>>> import numpy as np
>>> np.set_printoptions(suppress=True, linewidth=100)
>>> rnd = lambda a: np.round(a, 4) + 0
>>> E = np.array([[17.0, -0.6, 0.5, 0.2],
...     [17.0, 0.0, -0.7, 1.0],
...     [-3.0, 0.7, -1.0, 0.7],
...     [-1.0, -1.1, -0.7, -0.5],
...     [-8.0, 2.4, -0.8, -0.4],
...     [-10.0, 0.4, -0.6, 0.1],
...     [-16.0, 0.4, -1.2, -0.3]])
>>> rnd(np.linalg.norm(E, "nuc"))
np.float64(37.2537)
>>> rnd(np.linalg.norm(E, axis=1))
array([17.0191, 17.0438,  3.3136,  1.7176,  8.4   , 10.0265, 16.0527])
>>> rnd(np.linalg.norm(E[5], 1)), rnd(np.linalg.norm(E[5], np.inf))
(np.float64(11.1), np.float64(10.0))
>>> np.linalg.norm(E, axis=1).argmax()
np.int64(1)
>>> rnd(np.linalg.norm(E) ** 2 / np.linalg.norm(E, 2) ** 2)
np.float64(1.0114)
>>> cov = E.T @ E
>>> rnd(np.diag(cov))
array([1008.  ,    8.14,    4.67,    2.04])
>>> np.allclose(cov, cov.T)
True
>>> rnd(cov)
array([[1008.  ,  -40.8 ,   31.9 ,   25.8 ],
       [ -40.8 ,    8.14,   -2.87,   -0.12],
       [  31.9 ,   -2.87,    4.67,   -0.33],
       [  25.8 ,   -0.12,   -0.33,    2.04]])
>>> rnd(np.linalg.svd(E, compute_uv=False) ** 2)
array([1011.3368,    7.4663,    3.1584,    0.8884])
>>> (E @ E.T).shape
(7, 7)
>>> np.linalg.matrix_rank(cov)
np.int64(4)
>>> m1 = np.load("case16.npy")
>>> m1
array([[ 2,  4,  6,  9, -5,  5],
       [ 8, -5,  3,  8,  3,  6],
       [ 5,  6, -2,  7, -7,  8],
       [ 8, -7, -9, -1, -7, -8],
       [-7, -7, -6, -3, -7,  1],
       [ 9,  4,  4,  8,  2, -1],
       [-6,  9,  3,  1, -8, -1]])
>>> rng = np.random.default_rng(45)
>>> labels = rng.permutation(6)
>>> out = m1[:, labels] * rng.choice([-1, 1], 6)
>>> out
array([[ 5,  6,  2,  4,  9,  5],
       [ 6,  3,  8, -5,  8, -3],
       [ 8, -2,  5,  6,  7,  7],
       [-8, -9,  8, -7, -1,  7],
       [ 1, -6, -7, -7, -3,  7],
       [-1,  4,  9,  4,  8, -2],
       [-1,  3, -6,  9,  1,  8]])
>>> Uu, _, Vt = np.linalg.svd(m1.T @ out)
>>> rnd(np.linalg.lstsq(m1, out)[0])
array([[ 0.,  0.,  1.,  0.,  0.,  0.],
       [ 0.,  0.,  0.,  1.,  0.,  0.],
       [ 0.,  1.,  0.,  0.,  0.,  0.],
       [ 0.,  0.,  0.,  0.,  1.,  0.],
       [ 0.,  0.,  0.,  0.,  0., -1.],
       [ 1.,  0.,  0.,  0.,  0.,  0.]])
>>> data = np.loadtxt("arr.csv", delimiter=",")
>>> data
array([[ 50.,   3., -37.,  -3.,   0.],
       [  3.,  28., -10.,  17.,  -4.],
       [-37., -10.,  39.,   0.,  -2.],
       [ -3.,  17.,   0.,  39.,  18.],
       [  0.,  -4.,  -2.,  18.,  29.]])
>>> # symmetric
>>> vec = np.ones(5)
>>> for _ in range(7):
...     vec = data @ vec
...     vec /= np.linalg.norm(vec)
...     print(round(vec @ data @ vec, 4))
... 
59.0352
61.2277
64.101
68.1791
72.8196
76.9143
79.7907
>>> rnd(vec)
array([ 0.6389,  0.2945, -0.6094,  0.3158,  0.184 ])
>>> rnd(np.linalg.eigvalsh(data)[-1])
np.float64(83.3399)
>>> A = (rng.random((10, 10)) < 0.3) + np.eye(10)
>>> A /= A.sum(axis=1, keepdims=True)
>>> rnd(A)
array([[1.    , 0.    , 0.    , 0.    , 0.    , 0.    , 0.    , 0.    , 0.    , 0.    ],
       [0.    , 0.2   , 0.    , 0.2   , 0.2   , 0.2   , 0.    , 0.2   , 0.    , 0.    ],
       [0.    , 0.2   , 0.4   , 0.2   , 0.    , 0.2   , 0.    , 0.    , 0.    , 0.    ],
       [0.    , 0.1667, 0.    , 0.3333, 0.1667, 0.    , 0.    , 0.    , 0.1667, 0.1667],
       [0.    , 0.    , 0.    , 0.    , 1.    , 0.    , 0.    , 0.    , 0.    , 0.    ],
       [0.    , 0.    , 0.    , 0.25  , 0.    , 0.25  , 0.25  , 0.    , 0.    , 0.25  ],
       [0.    , 0.    , 0.    , 0.    , 0.2   , 0.2   , 0.4   , 0.2   , 0.    , 0.    ],
       [0.3333, 0.    , 0.    , 0.    , 0.    , 0.    , 0.3333, 0.3333, 0.    , 0.    ],
       [0.    , 0.    , 0.2   , 0.    , 0.    , 0.2   , 0.2   , 0.    , 0.4   , 0.    ],
       [0.2   , 0.    , 0.    , 0.    , 0.    , 0.2   , 0.    , 0.    , 0.2   , 0.4   ]])
>>> # a transition matrix
>>> r0 = np.array([0, 8, 2, 1, 6, 3, 8, 2, 4, 3])
>>> out = A + np.outer(r0, np.eye(10)[0])
>>> rnd(out)
array([[1.    , 0.    , 0.    , 0.    , 0.    , 0.    , 0.    , 0.    , 0.    , 0.    ],
       [8.    , 0.2   , 0.    , 0.2   , 0.2   , 0.2   , 0.    , 0.2   , 0.    , 0.    ],
       [2.    , 0.2   , 0.4   , 0.2   , 0.    , 0.2   , 0.    , 0.    , 0.    , 0.    ],
       [1.    , 0.1667, 0.    , 0.3333, 0.1667, 0.    , 0.    , 0.    , 0.1667, 0.1667],
       [6.    , 0.    , 0.    , 0.    , 1.    , 0.    , 0.    , 0.    , 0.    , 0.    ],
       [3.    , 0.    , 0.    , 0.25  , 0.    , 0.25  , 0.25  , 0.    , 0.    , 0.25  ],
       [8.    , 0.    , 0.    , 0.    , 0.2   , 0.2   , 0.4   , 0.2   , 0.    , 0.    ],
       [2.3333, 0.    , 0.    , 0.    , 0.    , 0.    , 0.3333, 0.3333, 0.    , 0.    ],
       [4.    , 0.    , 0.2   , 0.    , 0.    , 0.2   , 0.2   , 0.    , 0.4   , 0.    ],
       [3.2   , 0.    , 0.    , 0.    , 0.    , 0.2   , 0.    , 0.    , 0.2   , 0.4   ]])
>>> rnd(np.linalg.det(out) / np.linalg.det(A)), rnd(1 + np.linalg.solve(A, r0)[0])
(np.float64(1.0), np.float64(1.0))
